In [1]: import numpy as np

In [2]: np.set_printoptions(suppress=True, linewidth=160)

In [3]: rnd = lambda a: np.round(a, 3) + 0

In [4]: m1 = np.diag(5 * np.array([3, 2, -2])) + np.array([[-3, -1, 1], [-1, 0, -3], [2, 2, 3]])

In [5]: print(m1)
[[12 -1  1]
 [-1 10 -3]
 [ 2  2 -7]]

In [6]: print(np.einsum("ii->", m1))
15

In [7]: print(rnd(np.linalg.det(m1[::-1])))
777.0

In [8]: print(np.einsum("ij,ji->", m1, m1))
287

In [9]: print(rnd(np.linalg.eigvals(m1).sum().real))
15.0

In [10]: J = np.load("a.npy")

In [11]: print(J)
[[ 0.726 -0.25   0.735 -0.876 -0.683  0.038]
 [-2.767  1.37  -2.739  2.874  2.807 -0.05 ]
 [ 0.432 -0.211  0.464 -0.405 -0.409 -0.037]
 [ 1.551 -0.755  1.58  -1.569 -1.494 -0.104]
 [ 0.892 -0.539  0.918 -0.886 -0.811  0.001]
 [ 1.219 -0.557  1.159 -1.256 -1.12   0.053]
 [-0.019  0.08   0.044 -0.07   0.083  0.05 ]
 [-0.17   0.055 -0.266  0.31   0.195  0.04 ]
 [-0.196  0.176 -0.299  0.3    0.363 -0.115]
 [-1.611  0.825 -1.661  1.666  1.591  0.037]]

In [12]: x0 = np.array([2, 1, 2, 1, 0, -2])

In [13]: target = J @ x0

In [14]: print(rnd(np.linalg.lstsq(J, target)[0]))
[ 2.  1.  2.  1.  0. -2.]

In [15]: print(rnd(target))
[ 1.72  -6.668  1.25   4.146  2.193  2.837 -0.04  -0.587 -0.284 -4.127]

In [16]: print(rnd(np.linalg.solve(J.T @ J, J.T @ target)))
[ 2.  1.  2.  1.  0. -2.]

In [17]: rng = np.random.default_rng(34)

In [18]: target = target + 0.02 * rng.normal(size=10)

In [19]: print(rnd(target))
[ 1.719 -6.693  1.301  4.156  2.206  2.833 -0.039 -0.58  -0.28  -4.139]

In [20]: b, *_ = np.linalg.lstsq(J, target)

In [21]: print(rnd(b))
[ 2.128  1.245  2.358  1.388 -0.046 -1.881]

In [22]: K = np.load("run7.npy")

In [23]: print(K)
[[ 2.224 -3.616 -2.081  2.392 -1.216 -4.624 -0.727]
 [-3.05   3.742 -2.056 -2.255  1.67   4.876  4.462]
 [-2.168  3.222 -2.026 -1.151  0.267  3.713  4.527]
 [ 1.269 -4.987 -2.053  0.498 -0.267 -1.865 -0.071]
 [ 4.635 -0.116 -1.971  3.909  0.426  5.583 -3.249]
 [ 1.327  3.701 -0.921 -3.24  -0.791  3.478  5.482]
 [ 4.701 -4.237 -1.295 -1.331 -4.276 -2.783  0.43 ]
 [-4.219  0.38  -1.392 -1.961  1.017  4.08   5.565]
 [ 6.03  -1.483 -0.69   2.226  2.356  4.122 -3.251]
 [ 4.04  -0.585 -0.943  4.211  0.78   3.866 -3.547]
 [-1.203  2.261 -2.908 -2.314 -0.154  1.123  3.924]
 [-0.993  4.833 -2.255 -1.818 -0.423  4.01   3.378]
 [ 6.083 -2.26  -1.047  2.566  0.068  4.124 -3.665]
 [ 4.579 -1.509 -2.597  3.802  0.96   5.011 -1.071]
 [ 5.333 -1.16  -3.067  1.225  0.444  5.129 -3.871]
 [ 1.79  -4.907  0.419  1.544 -1.866 -3.104 -0.118]
 [-2.017  3.233 -1.993 -2.141  0.053  2.856  6.386]
 [ 5.368 -0.761 -2.94   2.11   0.697  4.715 -2.702]
 [ 2.786 -4.177 -1.795  0.875 -3.844 -2.394  1.307]
 [ 5.821 -1.726 -1.351  2.275  1.265  6.164 -2.182]]

In [24]: Y = J + rng.integers(-2, 3, (10, 1)) @ rng.integers(-2, 3, (1, 6))

In [25]: print(rnd(Y))
[[ 4.726 -4.25  -3.265 -4.876 -2.683  4.038]
 [-6.767  5.37   1.261  6.874  4.807 -4.05 ]
 [-1.568  1.789  2.464  1.595  0.591 -2.037]
 [-0.449  1.245  3.58   0.431 -0.494 -2.104]
 [ 2.892 -2.539 -1.082 -2.886 -1.811  2.001]
 [-0.781  1.443  3.159  0.744 -0.12  -1.947]
 [ 3.981 -3.92  -3.956 -4.07  -1.917  4.05 ]
 [ 3.83  -3.945 -4.266 -3.69  -1.805  4.04 ]
 [-4.196  4.176  3.701  4.3    2.363 -4.115]
 [-5.611  4.825  2.339  5.666  3.591 -3.963]]

In [26]: print(rnd(Y - J))
[[ 4. -4. -4. -4. -2.  4.]
 [-4.  4.  4.  4.  2. -4.]
 [-2.  2.  2.  2.  1. -2.]
 [-2.  2.  2.  2.  1. -2.]
 [ 2. -2. -2. -2. -1.  2.]
 [-2.  2.  2.  2.  1. -2.]
 [ 4. -4. -4. -4. -2.  4.]
 [ 4. -4. -4. -4. -2.  4.]
 [-4.  4.  4.  4.  2. -4.]
 [-4.  4.  4.  4.  2. -4.]]

In [27]: gram = np.cov(K, rowvar=False)

In [28]: print(rnd(np.linalg.eigvalsh(gram)[::-1]))
[31.804 16.922  2.482  1.194  0.728  0.629  0.391]

In [29]: print(rnd(K.std(axis=0)))
[3.266 3.035 0.84  2.329 1.612 3.286 3.469]

In [30]: print(rnd(np.polyfit(K[:, 6], K[:, 4], 1)))
[-0.064 -0.107]

In [31]: print(rnd(np.corrcoef(K[:, 6], K[:, 4])[0, 1]))
-0.137

In [32]: print(np.argsort(-K.std(axis=0).round(6), kind="stable"))
[6 5 0 1 3 4 2]

In [33]: z = K[:, 1] > np.median(K[:, 1])

In [34]: u = K[z].mean(axis=0) - K[~z].mean(axis=0)

In [35]: print(((K - K.mean(axis=0)) @ u > 0).astype(int))
[0 1 1 0 0 1 0 1 0 0 1 1 0 0 0 0 1 0 0 0]

In [36]: print(z.astype(int))
[0 1 1 0 1 1 0 1 0 1 1 1 0 0 0 0 1 1 0 0]

In [37]: Uu, sv, vt = np.linalg.svd(K, full_matrices=False)

In [38]: print(rnd(Uu.T @ K @ vt.T))
[[25.563  0.     0.     0.     0.     0.     0.   ]
 [ 0.    20.921  0.     0.     0.     0.     0.   ]
 [ 0.     0.    11.785  0.     0.     0.     0.   ]
 [ 0.     0.     0.     6.352  0.     0.     0.   ]
 [ 0.     0.     0.     0.     4.525  0.     0.   ]
 [ 0.     0.     0.     0.     0.     3.717  0.   ]
 [ 0.     0.     0.     0.     0.     0.     2.944]]

In [39]: print(rnd(np.sqrt((sv ** 2).sum())), rnd(np.linalg.norm(K)))
36.24 36.24

In [40]: print(Uu.shape, sv.shape, vt.shape)
(20, 7) (7,) (7, 7)

In [41]: print(rnd(sv))
[25.563 20.921 11.785  6.352  4.525  3.717  2.944]

In [42]: print(np.allclose(Uu * sv @ vt, K))
True

In [43]: print(rnd(vt @ vt.T))
[[1. 0. 0. 0. 0. 0. 0.]
 [0. 1. 0. 0. 0. 0. 0.]
 [0. 0. 1. 0. 0. 0. 0.]
 [0. 0. 0. 1. 0. 0. 0.]
 [0. 0. 0. 0. 1. 0. 0.]
 [0. 0. 0. 0. 0. 1. 0.]
 [0. 0. 0. 0. 0. 0. 1.]]

In [44]: Xc = K - K.mean(axis=0)

In [45]: vecs = np.linalg.svd(Xc)[2][:3]

In [46]: Y = Xc - Xc @ vecs.T @ vecs

In [47]: print(rnd(np.linalg.norm(Y) / np.linalg.norm(Xc)))
0.233

In [48]: print(rnd(Y.std(axis=0)))
[0.309 0.772 0.801 0.684 0.586 0.554 0.585]

In [49]: arr = np.load("test10.npy")

In [50]: print(arr)
[[ -0.8     0.6    -0.2     1.8     0.982   0.2  ]
 [ -0.9     1.8     0.2    -0.9   -10.001  -2.   ]
 [  1.2     1.3     0.      0.4     3.529   0.7  ]
 [ -0.5    -0.1    -0.4     0.2     0.483   0.1  ]
 [  1.1     0.4     0.8     0.3    -1.04   -0.2  ]
 [  0.      0.      0.8     0.8    -1.964  -0.4  ]
 [  0.5    -0.2    -0.3     1.5     3.528   0.7  ]
 [ -1.1    -0.6    -1.1     1.1    -1.994  -0.4  ]
 [  0.      1.6    -0.8     1.      6.485   1.3  ]
 [  0.4    -1.9     0.4    -0.7     2.991   0.6  ]
 [ -0.9    -0.5    -0.5    -1.5    -0.991  -0.2  ]
 [  0.4    -1.3    -0.3     0.5     5.501   1.1  ]
 [  0.3    -1.1    -1.5    -0.1     8.498   1.7  ]
 [  0.8     1.2    -0.5     0.1     1.036   0.2  ]
 [  0.     -1.1     0.3     2.3    -6.995  -1.4  ]
 [  0.3    -0.7     0.4    -1.1    -3.032  -0.6  ]
 [  0.      0.7    -0.3    -0.3     5.511   1.1  ]
 [ -1.5     0.2    -1.     -0.6    -0.51   -0.1  ]
 [  1.5     0.9    -1.     -0.4    -0.011   0.   ]
 [ -0.1     0.3    -0.3    -0.6    -5.535  -1.1  ]
 [  0.2    -0.7    -1.3    -0.3     1.5     0.3  ]
 [ -1.1     0.1    -1.3    -0.2    -0.494  -0.1  ]
 [ -2.1    -1.2    -0.9     1.3     4.514   0.9  ]
 [  0.      0.4     0.3     0.1     1.998   0.4  ]
 [ -0.4     0.9     0.5    -1.6    -8.986  -1.8  ]
 [  0.9    -0.6    -0.3    -0.7    10.5     2.1  ]
 [  1.1    -1.4    -1.2     1.2    -0.532  -0.1  ]
 [ -2.      0.2     1.      0.1     1.55    0.3  ]
 [  0.     -0.4     1.3     1.5    -1.957  -0.4  ]
 [ -0.1    -0.2     0.2    -0.2     1.014   0.2  ]
 [ -0.7    -0.4     0.7    -0.8     1.993   0.4  ]
 [ -0.1     0.3     0.3     0.8    -9.495  -1.9  ]]

In [51]: Y = np.array([[2, 2, -1], [0, 0, 0], [0, -1, 1], [1, 0, 0], [1, 0, -2], [0, -2, 1]])

In [52]: print(rnd(np.einsum("ij->j", arr)))
[-3.6   -1.5   -6.     5.     8.076  1.6  ]

In [53]: z = arr[:, 0] > np.median(arr[:, 0])

In [54]: u = arr[z].mean(axis=0) - arr[~z].mean(axis=0)

In [55]: print(np.argsort(-np.abs(u).round(6), kind="stable"))
[4 0 5 1 2 3]

In [56]: print(((arr - arr.mean(axis=0)) @ u > 0).astype(int))
[1 0 1 1 0 0 1 0 1 1 0 1 1 1 0 0 1 0 1 0 1 0 1 1 0 1 0 1 0 1 1 0]

In [57]: Uu, sv, vt = np.linalg.svd(arr)

In [58]: print(rnd(sv))
[27.627  5.637  4.999  4.599  3.959  0.022]

In [59]: print(np.argmax(sv[:-1] / (sv[1:] + 1e-6)) + 1)
5

In [60]: Y = Uu[:, :5] @ np.diag(sv[:5]) @ vt[:5]

In [61]: print(rnd(np.abs(arr - Y).max()))
0.008

In [62]: T = arr.reshape(32, 2, -1)

In [63]: print(T.shape)
(32, 2, 3)

In [64]: print(np.einsum("ihd,jhd->hij", T, T).shape)
(2, 32, 32)

In [65]: print(np.argsort(-np.linalg.norm(arr, axis=0).round(6), kind="stable")[:3])
[4 3 5]

In [66]: print(np.linalg.matrix_rank(arr, rtol=0.1))
5
